>>> import numpy as np
>>> from numpy import linalg as LA
>>> np.set_printoptions(precision=2, suppress=True, linewidth=200, sign=" ")
>>> r0 = np.array([3, 1, 2, 3, 2, 2, 0, 3, 1, 2, 2, 3, 0, 1])
>>> m1 = 2 * np.eye(14) + np.outer(r0, r0)
>>> print(m1)
[[ 11.   3.   6.   9.   6.   6.   0.   9.   3.   6.   6.   9.   0.   3.]
 [  3.   3.   2.   3.   2.   2.   0.   3.   1.   2.   2.   3.   0.   1.]
 [  6.   2.   6.   6.   4.   4.   0.   6.   2.   4.   4.   6.   0.   2.]
 [  9.   3.   6.  11.   6.   6.   0.   9.   3.   6.   6.   9.   0.   3.]
 [  6.   2.   4.   6.   6.   4.   0.   6.   2.   4.   4.   6.   0.   2.]
 [  6.   2.   4.   6.   4.   6.   0.   6.   2.   4.   4.   6.   0.   2.]
 [  0.   0.   0.   0.   0.   0.   2.   0.   0.   0.   0.   0.   0.   0.]
 [  9.   3.   6.   9.   6.   6.   0.  11.   3.   6.   6.   9.   0.   3.]
 [  3.   1.   2.   3.   2.   2.   0.   3.   3.   2.   2.   3.   0.   1.]
 [  6.   2.   4.   6.   4.   4.   0.   6.   2.   6.   4.   6.   0.   2.]
 [  6.   2.   4.   6.   4.   4.   0.   6.   2.   4.   6.   6.   0.   2.]
 [  9.   3.   6.   9.   6.   6.   0.   9.   3.   6.   6.  11.   0.   3.]
 [  0.   0.   0.   0.   0.   0.   0.   0.   0.   0.   0.   0.   2.   0.]
 [  3.   1.   2.   3.   2.   2.   0.   3.   1.   2.   2.   3.   0.   3.]]
>>> B = m1 / LA.norm(m1, axis=1, keepdims=True)
>>> G = B @ B.T
>>> print(LA.norm(B, axis=1))
[ 1.  1.  1.  1.  1.  1.  1.  1.  1.  1.  1.  1.  1.  1.]
>>> print((G - 2 * np.eye(14)).round(6).argmax(axis=1))
[ 3  0  0  0  0  0  0  0  0  0  0  0  0  0]
>>> Lm = LA.cholesky(m1)
>>> print(np.diag(Lm) ** 2)
[ 11.     2.18   2.67   3.12   2.32   2.28   2.     2.55   2.05   2.19   2.17   2.35   2.     2.03]
>>> U, s, Vh = LA.svd(m1)
>>> print(np.argmax(s[:-1] / (s[1:] + 1e-6)) + 1)
1
>>> B = U[:, :1] @ np.diag(s[:1]) @ Vh[:1]
>>> print(np.abs(m1 - B).max())
2.0
>>> print(np.round(LA.norm(m1 - B, 2), 2), np.round(s[1], 2))
2.0 2.0
>>> mat = np.loadtxt("a.csv", delimiter=",")
>>> print(mat)
[[  9.51   1.9    0.2    1.5   -0.2   -0.6   -2.3   -0.9 ]
 [  9.99   2.    -0.5   -0.9    0.5    0.8    0.8   -1.5 ]
 [ -9.51  -1.9    0.3   -2.5   -1.1    1.7   -0.8    1.  ]
 [  7.86   1.6    1.8   -0.1    2.4   -1.2   -0.8    1.1 ]
 [ -5.94  -1.2   -2.    -1.6   -0.2    0.7   -1.8   -0.2 ]
 [ 16.09   3.2    1.6    0.4    2.7   -0.4   -1.5   -0.5 ]
 [  0.82   0.2    0.3    1.8    0.9    0.6   -0.2   -0.3 ]
 [ -6.43  -1.3   -0.1    0.     1.1    0.     0.9   -0.3 ]
 [  3.44   0.7    0.5    0.5    0.9   -0.3   -0.5   -1.2 ]
 [ -1.09  -0.2   -0.7    1.1   -1.1   -1.8   -0.2   -1.  ]
 [ -4.51  -0.9    0.    -0.3   -0.1    2.1   -1.1    0.2 ]
 [  0.05   0.    -0.3    0.3    2.     1.2    0.7   -0.4 ]
 [  0.89   0.2    0.9    0.4   -0.5   -1.2   -0.1   -1.  ]
 [ -0.51  -0.1   -0.5   -1.8    1.5    0.8   -1.2    0.6 ]
 [  2.35   0.5   -2.5    1.    -0.1   -0.4    1.    -0.6 ]
 [  6.05   1.2   -0.6    0.2    0.4    0.5    0.7   -2.3 ]
 [ -6.94  -1.4    0.4    2.1   -0.5   -1.5    1.3    0.2 ]
 [ -0.53  -0.1   -1.    -1.    -0.4   -0.1    0.1    1.1 ]
 [ -8.    -1.6   -0.4    1.7   -0.1    0.5    0.2    1.4 ]
 [  4.69   0.9   -0.4   -1.3   -0.1    0.5    1.5    0.3 ]
 [ -1.59  -0.3   -1.2   -0.2   -0.9   -0.5   -0.3   -0.9 ]
 [  1.42   0.3    1.8   -0.3    1.    -0.5    0.9   -0.5 ]
 [  1.04   0.2   -0.3    0.4    0.8    0.7   -1.2    0.  ]
 [  7.95   1.6    0.2   -0.3   -0.7    0.7    0.8   -0.6 ]
 [  0.92   0.2   -0.4    0.8    0.    -1.3   -0.6   -1.7 ]
 [ -6.55  -1.3    0.4   -0.2   -1.1   -0.6   -0.5   -0.3 ]
 [  1.87   0.4    1.4   -0.1    0.8   -0.3    0.    -0.7 ]
 [ -3.48  -0.7    0.5    0.6   -0.1    0.1    0.5   -0.6 ]
 [-12.54  -2.5   -2.    -1.8   -1.5    0.1   -1.    -0.8 ]
 [ -2.48  -0.5   -0.8   -1.7   -2.3   -0.6   -1.8   -0.3 ]
 [ 10.4    2.1   -0.1   -2.3   -2.1    0.9   -0.9    0.9 ]
 [  1.56   0.3   -0.1    1.5   -0.6    0.6   -0.6   -1.4 ]
 [  0.68   0.1   -1.6   -0.2   -0.5    0.4   -0.4    1.  ]
 [  2.11   0.4    0.8   -0.1    1.7    1.9   -1.2    0.4 ]
 [ -5.07  -1.    -0.6    0.4   -0.2    1.     1.4   -1.2 ]]
>>> # column 0 is much longer than the rest
>>> G = np.cov(mat, rowvar=False)
>>> print(G.shape)
(8, 8)
>>> print(np.polyfit(mat[:, 2], mat[:, 0], 1))
[ 2.14  0.72]
>>> print(np.argwhere(np.triu(np.abs(np.corrcoef(mat.T)) > 0.8, 1)))
[[ 0  1]]
>>> print(np.median(mat, axis=0))
[ 0.82  0.2  -0.1  -0.1  -0.1   0.1  -0.3  -0.4 ]
>>> print(mat.std(axis=0))
[ 6.13  1.23  1.    1.15  1.14  0.93  0.98  0.87]
>>> print(np.argsort(-mat.std(axis=0).round(6), kind="stable"))
[ 0  1  3  4  2  6  5  7]
>>> print(np.round(np.corrcoef(mat[:, 2], mat[:, 0])[0, 1], 2))
0.35
